$ python3 -q
>>> import numpy as np
>>> import numpy.linalg as la
>>> np.set_printoptions(suppress=True, linewidth=140)
>>> X = np.loadtxt("arr.csv", delimiter=",")
>>> print(X.round(1) + 0)
[[ 1.  0.  0.  0.  0.]
 [ 0. -1.  0.  0.  0.]
 [ 0.  0.  1.  0.  0.]
 [ 0.  0.  0. -1.  0.]
 [ 0.  0.  0.  0.  1.]]
>>> rng = np.random.default_rng(590)
>>> idx = rng.permutation(5)
>>> print(idx)
[1 2 3 4 0]
>>> M2 = X[idx][:, idx]
>>> print(round(float(np.trace(M2)), 1))
1.0
>>> print(np.round(np.sort(np.abs(la.eigvals(M2))), 1))
[1. 1. 1. 1. 1.]
>>> print(np.allclose(M2, X))
False
>>> print(round(la.det(X), 1))
1.0
>>> print((X != 0).astype(int))
[[1 0 0 0 0]
 [0 1 0 1 0]
 [0 0 1 0 0]
 [0 1 0 1 0]
 [0 0 0 0 1]]
>>> print(np.flatnonzero(la.matrix_power((X != 0) + (X.T != 0) + np.eye(5), 5)[3]))
[1 3]
>>> M2 = la.inv(X)
>>> print(np.round(la.inv(M2), 1) + 0)
[[ 1.  0.  0.  0.  0.]
 [ 0. -1.  0.  0.  0.]
 [ 0.  0.  1.  0.  0.]
 [ 0.  0.  0. -1.  0.]
 [ 0.  0.  0.  0.  1.]]
>>> print(np.round(la.det(X) * M2, 1) + 0)
[[ 1.  0.  0.  0.  0.]
 [ 0. -1.  0.  0.  0.]
 [ 0.  0.  1.  0.  0.]
 [ 0.  0.  0. -1.  0.]
 [ 0.  0.  0.  0.  1.]]
>>> print(np.round(la.det(X) * la.det(M2), 1))
1.0
>>> print(np.round(X @ M2, 1) + 0)
[[1. 0. 0. 0. 0.]
 [0. 1. 0. 0. 0.]
 [0. 0. 1. 0. 0.]
 [0. 0. 0. 1. 0.]
 [0. 0. 0. 0. 1.]]
>>> print(np.allclose(X, X.T))
False
>>> print(np.round(la.matrix_power(X, 3), 1))
[[ 1.   0.   0.   0.   0. ]
 [ 0.  -1.   0.  -0.1  0. ]
 [ 0.   0.   1.   0.   0. ]
 [ 0.   0.1  0.  -1.   0. ]
 [ 0.   0.   0.   0.   1. ]]
>>> print(np.round(X @ X, 1) + 0)
[[1. 0. 0. 0. 0.]
 [0. 1. 0. 0. 0.]
 [0. 0. 1. 0. 0.]
 [0. 0. 0. 1. 0.]
 [0. 0. 0. 0. 1.]]
>>> assert X == X.T
Traceback (most recent call last):
  File "<python-input-23>", line 1, in <module>
    assert X == X.T
           ^^^^^^^^
ValueError: The truth value of an array with more than one element is ambiguous. Use a.any() or a.all()
>>> print(np.round((X - X.T) / 2, 1) + 0)
[[0. 0. 0. 0. 0.]
 [0. 0. 0. 0. 0.]
 [0. 0. 0. 0. 0.]
 [0. 0. 0. 0. 0.]
 [0. 0. 0. 0. 0.]]
>>> print(np.round(np.sort(np.abs(la.eigvals(X))), 1))
[1. 1. 1. 1. 1.]
>>> print(round(float(np.abs(la.eigvals(X)).max()), 1))
1.0
>>> print(round(np.trace(X), 1))
1.0
